>>> import numpy as np
>>> np.set_printoptions(precision=1, suppress=True, linewidth=120, floatmode="fixed")
>>> A = np.load("data.npy")
>>> print(A)
[[ 5  9 -8  2]
 [ 2  5  9 -8]
 [-8  2  5  9]
 [ 9 -8  2  5]]
>>> def softmax(z):
...     e = np.exp(z - z.max(axis=-1, keepdims=True))
...     return e / e.sum(axis=-1, keepdims=True)
... 
>>> print(np.round(softmax(A[1] + -2), 1) + 0)
[0.0 0.0 1.0 0.0]
>>> print(np.round(softmax(A[1]), 1) + 0)
[0.0 0.0 1.0 0.0]
>>> scores = A @ A.T / np.sqrt(4)
>>> print(np.round(softmax(scores), 1) + 0)
[[1.0 0.0 0.0 0.0]
 [0.0 1.0 0.0 0.0]
 [0.0 0.0 1.0 0.0]
 [0.0 0.0 0.0 1.0]]
>>> print(np.round(softmax(scores + np.triu(np.full(scores.shape, -np.inf), 1)), 1) + 0)
[[1.0 0.0 0.0 0.0]
 [0.0 1.0 0.0 0.0]
 [0.0 0.0 1.0 0.0]
 [0.0 0.0 0.0 1.0]]
>>> print(softmax(scores).round(6).argmax(axis=1))
[0 1 2 3]
>>> q, evecs = np.linalg.qr(A[:, :3])[0], np.linalg.qr(A[:, 3:])[0]
>>> sv = np.linalg.svd(q.T @ evecs, compute_uv=False)
>>> print((sv > 0.9).sum())
0
>>> print(sv)
[0.5]
>>> print(round(float(np.linalg.norm(q @ q.T - evecs @ evecs.T, 2)), 1))
1.0
>>> other = np.array([[5, 7], [2, 8], [7, 8], [-3, -4]])
>>> print(np.vstack([A, other.T]).shape)
(6, 4)
>>> print(np.einsum("ik,kj->ij", A, other))
[[-19  35]
 [107 158]
 [-28 -36]
 [ 28  -5]]
>>> print(np.einsum("ik,kj->ji", A, other))
[[-19 107 -28  28]
 [ 35 158 -36  -5]]
>>> print(np.linalg.matrix_rank(A @ other))
2
>>> print(np.einsum("ij,ij->i", A, A))
[174 174 174 174]
>>> other @ A
Traceback (most recent call last):
  File "<python-input-22>", line 1, in <module>
    other @ A
    ~~~~~~^~~
ValueError: matmul: Input operand 1 has a mismatch in its core dimension 0, with gufunc signature (n?,k),(k,m?)->(n?,m?) (size 4 is different from 2)
>>> u = np.array([5, 1, -4, -3])
>>> other = A + np.outer(u, np.eye(4)[2])
>>> print(np.round(np.linalg.det(other) / np.linalg.det(A), 1), round(1 + np.linalg.solve(A, u)[2], 1))
0.7 0.7
>>> print(other)
[[ 5.0  9.0 -3.0  2.0]
 [ 2.0  5.0 10.0 -8.0]
 [-8.0  2.0  1.0  9.0]
 [ 9.0 -8.0 -1.0  5.0]]
>>> other = np.array([[1, 1, 1], [1, 2, 0]])
>>> Z = np.kron(other, A)
>>> print(Z.shape)
(8, 12)
>>> print(np.linalg.matrix_rank(Z))
8
>>> J = np.loadtxt("arr.csv", delimiter=",")
>>> print(J)
[[1.0 0.2 0.0 0.0]
 [0.2 1.0 0.2 0.0]
 [0.0 0.2 1.0 0.2]
 [0.0 0.0 0.2 1.0]]
>>> # symmetric
>>> rng = np.random.default_rng(923808)
>>> labels = rng.permutation(4)
>>> other = J[:, labels] * rng.choice([-1, 1], 4)
>>> print(other)
[[-0.0 -1.0  0.0 -0.2]
 [-0.2 -0.2  0.0 -1.0]
 [-1.0 -0.0  0.2 -0.2]
 [-0.2 -0.0  1.0 -0.0]]
>>> U, _, vt = np.linalg.svd(J.T @ other)
>>> print(labels)
[2 0 3 1]
>>> vec = np.array([2, 3, 0, 1])
>>> a = np.maximum(other @ vec, 0)
>>> print(np.flatnonzero(a > 1e-9))
[]
>>> print(np.maximum(other @ (3 * vec), 0))
[0.0 0.0 0.0 0.0]
>>> print(np.tanh(other @ vec))
[-1.0 -1.0 -1.0 -0.4]
>>> print(a)
[0.0 0.0 0.0 0.0]
>>> mat = np.loadtxt("test11.csv", delimiter=",")
>>> print(mat)
[[ 12.4  -1.5 -15.5]
 [ 11.4  -1.1 -16.3]
 [ 11.2  -3.3 -14.2]
 [ 11.6  -1.4 -15.3]
 [ 10.5  -3.1 -15.2]
 [ 13.2  -4.0 -14.8]
 [ 12.2  -3.4 -15.6]
 [ 13.3  -2.4 -16.2]
 [ 12.9  -2.8 -13.8]
 [ 11.6  -2.1 -13.2]
 [ 10.8  -1.4 -15.0]
 [ 11.6  -1.2 -15.0]
 [ 11.5  -3.9 -13.9]
 [ 10.9  -2.6 -14.7]
 [ 13.3  -2.6 -14.4]
 [ 13.0  -2.7 -15.4]
 [ 12.1  -2.8 -15.1]
 [ 12.5  -4.4 -14.8]
 [ 12.0  -2.7 -14.4]
 [ 11.4  -3.6 -15.6]
 [  9.8  -5.1 -12.9]
 [ 11.0  -2.1 -15.2]
 [ 10.4  -2.8 -15.8]]
>>> U, sv, vt = np.linalg.svd(mat)
>>> print(np.argmax(sv[:-1] / (sv[1:] + 1e-6)) + 1)
1
>>> print(sv)
[92.0  5.2  3.9]
>>> other = U[:, :1] @ np.diag(sv[:1]) @ vt[:1]
>>> print(np.round(np.linalg.norm(mat - other) / np.linalg.norm(mat), 1))
0.1
>>> print(round(np.abs(mat - other).max(), 1))
2.7
>>> print(np.linalg.matrix_rank(other))
1
>>> print([round(float(x), 1) for x in np.linalg.svd(mat, compute_uv=False)[:3]])
[92.0, 5.2, 3.9]
>>> print(round(np.log10(np.linalg.cond(mat))))
1
>>> print(np.abs(np.linalg.svd(mat)[2][-1]))
[0.8 0.3 0.5]
>>> print(np.argsort(-np.linalg.norm(mat, axis=0).round(6), kind="stable")[:3])
[2 0 1]
>>> print(np.linalg.cond(mat) > 100)
False
>>> m1 = np.loadtxt("run2.csv", delimiter=",")
>>> print(m1)
[[1.0 0.2 0.0]
 [0.2 1.0 0.2]
 [0.0 0.2 1.0]]
>>> vec = np.array([3, -1, 2])
>>> rhs = m1 @ vec
>>> print(rhs)
[2.8 0.0 1.8]
>>> print(np.round(np.linalg.solve(m1, m1[:, 1]), 1) + 0)
[0.0 1.0 0.0]
>>> print(np.round(np.linalg.solve(m1.T, m1[1]), 1) + 0)
[0.0 1.0 0.0]
>>> print(np.linalg.solve(m1, rhs))
[ 3.0 -1.0  2.0]
>>> L = np.linalg.cholesky(m1)
>>> print(np.linalg.eigvalsh(m1).min() > 0)
True
>>> print(L @ L.T)
[[1.0 0.2 0.0]
 [0.2 1.0 0.2]
 [0.0 0.2 1.0]]
>>> print(m1 / np.sqrt(np.outer(np.diag(m1), np.diag(m1))))
[[1.0 0.2 0.0]
 [0.2 1.0 0.2]
 [0.0 0.2 1.0]]
>>> print(L)
[[1.0 0.0 0.0]
 [0.2 1.0 0.0]
 [0.0 0.2 1.0]]
>>> X = np.load("m.npy")
>>> print(X)
[[4.0 1.0 0.0]
 [0.0 4.0 1.0]
 [0.0 0.0 4.0]]
>>> # triangular
>>> u, v = X[1], X[0]
>>> print(u @ u)
17.0
>>> pr = (u @ v) / (u @ u) * u
>>> print(round(np.linalg.norm(u + v) ** 2 + np.linalg.norm(u - v) ** 2, 1))
68.0
>>> print(np.linalg.matrix_rank(np.outer(u, v)))
1
>>> print(pr)
[0.0 0.9 0.2]
